% python3 -q
>>> import numpy as np
>>> from numpy import linalg as LA
>>> np.set_printoptions(precision=2, suppress=True, linewidth=160)
>>> rnd = lambda a: np.round(a, 2) + 0
>>> W0 = np.loadtxt("w.csv", delimiter=",")
>>> W0
array([[-1.,  1.,  1.,  1.],
       [ 1., -1.,  1.,  1.],
       [ 1.,  1., -1.,  1.],
       [ 1.,  1.,  1., -1.]])
>>> out = LA.inv(W0)
>>> rnd(LA.slogdet(W0)[0])
np.float64(-1.0)
>>> out
array([[-0.25,  0.25,  0.25,  0.25],
       [ 0.25, -0.25,  0.25,  0.25],
       [ 0.25,  0.25, -0.25,  0.25],
       [ 0.25,  0.25,  0.25, -0.25]])
>>> rnd(LA.cond(W0))
np.float64(1.0)
>>> np.allclose(out, W0.T)
False
>>> W0 @ out
array([[1., 0., 0., 0.],
       [0., 1., 0., 0.],
       [0., 0., 1., 0.],
       [0., 0., 0., 1.]])
>>> rnd(LA.det(W0) * LA.det(out))
np.float64(1.0)
>>> (np.abs(out) > 1e-9).astype(int)
array([[1, 1, 1, 1],
       [1, 1, 1, 1],
       [1, 1, 1, 1],
       [1, 1, 1, 1]])
>>> rng = np.random.default_rng(922027)
>>> lab = rng.permutation(4)
>>> out = W0[:, lab] * rng.choice([-1, 1], 4)
>>> out
array([[ 1.,  1.,  1.,  1.],
       [ 1., -1., -1.,  1.],
       [-1.,  1., -1.,  1.],
       [ 1.,  1., -1., -1.]])
>>> U, _, vt = LA.svd(W0.T @ out)
>>> U @ vt
array([[ 0.,  0., -1.,  0.],
       [ 0.,  1.,  0.,  0.],
       [ 1.,  0.,  0.,  0.],
       [ 0.,  0.,  0.,  1.]])
>>> rnd(LA.lstsq(W0, out)[0])
array([[ 0.,  0., -1.,  0.],
       [ 0.,  1.,  0.,  0.],
       [ 1.,  0.,  0.,  0.],
       [ 0.,  0.,  0.,  1.]])
>>> E = np.loadtxt("case10.csv", delimiter=",")
>>> E
array([[-14.,   8.,   7.],
       [  8.,   4., -11.],
       [  7., -11., -18.]])
>>> rnd(LA.pinv(W0))
array([[-0.25,  0.25,  0.25,  0.25],
       [ 0.25, -0.25,  0.25,  0.25],
       [ 0.25,  0.25, -0.25,  0.25],
       [ 0.25,  0.25,  0.25, -0.25]])
>>> W0[:, 2] @ W0[:, 0]
np.float64(0.0)
>>> W0.T @ W0
array([[4., 0., 0., 0.],
       [0., 4., 0., 0.],
       [0., 0., 4., 0.],
       [0., 0., 0., 4.]])
>>> rnd(LA.svd(W0, compute_uv=False))
array([2., 2., 2., 2.])
>>> out = E / np.sqrt((E ** 2).mean(axis=1, keepdims=True))
>>> rnd(out[0])
array([-1.38,  0.79,  0.69])
>>> rnd(LA.norm(out, axis=1))
array([1.73, 1.73, 1.73])
>>> rnd(np.abs(LA.eigvals(E)).max())
np.float64(28.9)
>>> E.inv()
Traceback (most recent call last):
  File "<python-input-31>", line 1, in <module>
    E.inv()
    ^^^^^
AttributeError: 'numpy.ndarray' object has no attribute 'inv'
>>> rnd(LA.matrix_power(E, 3))
array([[ -7766.,   5276.,   9506.],
       [  5276.,  -2762.,  -7090.],
       [  9506.,  -7090., -13386.]])
>>> (E + E.T) / 2
array([[-14.,   8.,   7.],
       [  8.,   4., -11.],
       [  7., -11., -18.]])
>>> LA.determinant(E)
Traceback (most recent call last):
  File "<python-input-34>", line 1, in <module>
    LA.determinant(E)
    ^^^^^^^^^^^^^^
AttributeError: module 'numpy.linalg' has no attribute 'determinant'
>>> np.trace(E)
np.float64(-28.0)
